$ python -q
>>> import numpy as np
>>> np.set_printoptions(precision=3, suppress=True, linewidth=120)
>>> E = np.load("data.npy")
>>> E
array([[-2.171,  0.734, -1.658],
       [ 0.734, -1.144, -1.467],
       [-1.658, -1.467,  0.315]])
>>> u = np.array([3, 3, -3])
>>> Y = E + np.outer(u, np.eye(3)[1])
>>> np.linalg.matrix_rank(np.linalg.inv(Y) - np.linalg.inv(E), tol=1e-8)
np.int64(1)
>>> print(np.linalg.matrix_rank(Y - E))
1
>>> Y
array([[-2.171,  3.734, -1.658],
       [ 0.734,  1.856, -1.467],
       [-1.658, -4.467,  0.315]])
>>> print((Y - Y.T) / 2)
[[ 0.   1.5  0. ]
 [-1.5  0.   1.5]
 [ 0.  -1.5  0. ]]
>>> np.sort(np.abs(np.linalg.eigvals(Y)))
array([1.569, 3.   , 4.569])
>>> np.allclose(Y @ Y.T, Y.T @ Y)
False
>>> Y @ Y
array([[ 10.203,   6.23 ,  -2.401],
       [  2.201,  12.739,  -4.402],
       [ -0.202, -15.889,   9.401]])
>>> (Y + Y.T) / 2
array([[-2.171,  2.234, -1.658],
       [ 2.234,  1.856, -2.967],
       [-1.658, -2.967,  0.315]])
>>> feats = np.array([[0, 1, 1], [1, 0, 1], [1, 1, 0]])
>>> Y = np.linalg.inv(E)
>>> round(float(np.linalg.det(E) * np.linalg.det(Y)), 3)
1.0
>>> np.round(E @ Y, 3) + 0
array([[1., 0., 0.],
       [0., 1., 0.],
       [0., 0., 1.]])
>>> Q, R = np.linalg.qr(feats)
>>> np.allclose(R.T @ R, feats.T @ feats)
True
>>> np.round(Q @ R, 3) + 0
array([[0., 1., 1.],
       [1., 0., 1.],
       [1., 1., 0.]])
>>> Y = np.array([[2, 0], [3, -3], [0, 2]])
>>> np.einsum("ij->j", feats)
array([2, 2, 2])
>>> feats @ Y
array([[ 3, -1],
       [ 2,  2],
       [ 5, -3]])
>>> Y.T @ feats.T
array([[ 3,  2,  5],
       [-1,  2, -3]])
>>> np.linalg.matrix_rank(np.vstack([feats, Y.T]))
np.int64(3)
>>> np.einsum("ik,kj->ji", feats, Y)
array([[ 3,  2,  5],
       [-1,  2, -3]])
>>> print(np.linalg.matrix_rank(feats @ Y))
2
>>> np.einsum("ik,kj->ij", feats, Y)
array([[ 3, -1],
       [ 2,  2],
       [ 5, -3]])
>>> np.einsum("ij,ij->i", feats, feats)
array([2, 2, 2])
>>> u = np.array([-2, 0, -1])
>>> np.cross(feats[1, :3], feats[0, :3])
array([-1, -1,  1])
>>> np.array([np.convolve(row, u, "same") for row in feats])
array([[-2, -2, -1],
       [ 0, -3,  0],
       [-2, -1, -1]])
>>> np.fft.fft(feats[0])
array([ 2.+0.j, -1.+0.j, -1.+0.j])
>>> feats @ np.ones(3)
array([2., 2., 2.])
>>> np.allclose(feats @ feats.T, feats.T @ feats)
True
>>> data = np.loadtxt("a.csv", delimiter=",")
>>> data
array([[ 0.43 , -0.04 ,  0.401, -0.18 ,  0.205,  0.092],
       [-0.04 ,  0.447, -0.101, -0.271, -0.218,  0.339],
       [ 0.401, -0.101,  0.581, -0.175, -0.124, -0.163],
       [-0.18 , -0.271, -0.175,  0.274,  0.126, -0.216],
       [ 0.205, -0.218, -0.124,  0.126,  0.776,  0.231],
       [ 0.092,  0.339, -0.163, -0.216,  0.231,  0.492]])
>>> vec = np.array([0, 2, -1, -3, 3, 2])
>>> round(float(np.trace(data)), 3)
3.0
>>> print(data @ vec)
[ 0.856  1.831 -0.953 -1.242  2.102  3.166]
>>> print(np.linalg.eigvalsh(2 * data - np.eye(6)))
[-1. -1. -1.  1.  1.  1.]
>>> round(float((vec - data @ vec) @ (data @ vec)), 3)
-0.0
>>> Y = np.array([[6, 4, 4],
...     [3, -7, 1],
...     [2, -1, -2],
...     [2, -4, -1],
...     [-6, -6, 9],
...     [-1, -9, 2]])
>>> np.einsum("ij->j", data)
array([ 0.906,  0.156,  0.42 , -0.442,  0.997,  0.775])
>>> A = np.array([[0, 4, 0, 0, 0],
...     [5, 0, 0, 0, 0],
...     [0, 0, 3, 0, 0],
...     [0, 0, 0, 3, 0],
...     [0, 0, 0, 0, 4]])
>>> A
array([[0, 4, 0, 0, 0],
       [5, 0, 0, 0, 0],
       [0, 0, 3, 0, 0],
       [0, 0, 0, 3, 0],
       [0, 0, 0, 0, 4]])
>>> def softmax(z):
...     e = np.exp(z - z.max(axis=-1, keepdims=True))
...     return e / e.sum(axis=-1, keepdims=True)
... 
>>> softmax(A[4] + 5)
array([0.017, 0.017, 0.017, 0.017, 0.932])
>>> softmax(A[4])
array([0.017, 0.017, 0.017, 0.017, 0.932])
>>> att = A @ A.T / np.sqrt(5)
>>> softmax(att)[4] @ A
array([0.004, 0.003, 0.002, 0.002, 3.988])
>>> np.round(softmax(att + np.triu(np.full(att.shape, -np.inf), 1)), 3) + 0
array([[1.   , 0.   , 0.   , 0.   , 0.   ],
       [0.   , 1.   , 0.   , 0.   , 0.   ],
       [0.017, 0.017, 0.966, 0.   , 0.   ],
       [0.017, 0.017, 0.017, 0.949, 0.   ],
       [0.001, 0.001, 0.001, 0.001, 0.997]])
>>> ev, evecs = np.linalg.eig(A)
>>> np.sort(np.linalg.eigvals(A @ A))
array([ 9.,  9., 16., 20., 20.])
>>> round(float(np.prod(ev)), 3)
-720.0
>>> ev
array([ 4.472, -4.472,  3.   ,  3.   ,  4.   ])
>>> u = np.array([4, -3, 3, -4, 3])
>>> Y = A + np.outer(u, np.eye(5)[4])
>>> np.linalg.matrix_rank(np.linalg.inv(Y) - np.linalg.inv(A), tol=1e-8)
np.int64(1)
>>> print(np.linalg.matrix_rank(Y - A))
1
>>> round(np.linalg.det(Y) / np.linalg.det(A), 3), np.round(1 + np.linalg.solve(A, u)[4], 3)
(np.float64(1.75), np.float64(1.75))
>>> Y
array([[ 0.,  4.,  0.,  0.,  4.],
       [ 5.,  0.,  0.,  0., -3.],
       [ 0.,  0.,  3.,  0.,  3.],
       [ 0.,  0.,  0.,  3., -4.],
       [ 0.,  0.,  0.,  0.,  7.]])
>>> t3 = np.stack([A, 3 * A, A[::-1]])
>>> np.linalg.det(t3)
array([   -720., -174960.,    -720.])
>>> (t3 @ A.T).shape
(3, 5, 5)
>>> np.linalg.matrix_rank(t3)
array([5, 5, 5])
>>> np.einsum("bij,cij->bc", t3, t3)
array([[ 75, 225,   9],
       [225, 675,  27],
       [  9,  27,  75]])
>>> np.linalg.norm(t3, axis=(1, 2))
array([ 8.66 , 25.981,  8.66 ])
>>> print(t3.sum(axis=0))
[[ 0 16  0  0  4]
 [20  0  0  3  0]
 [ 0  0 15  0  0]
 [ 5  0  0 12  0]
 [ 0  4  0  0 16]]
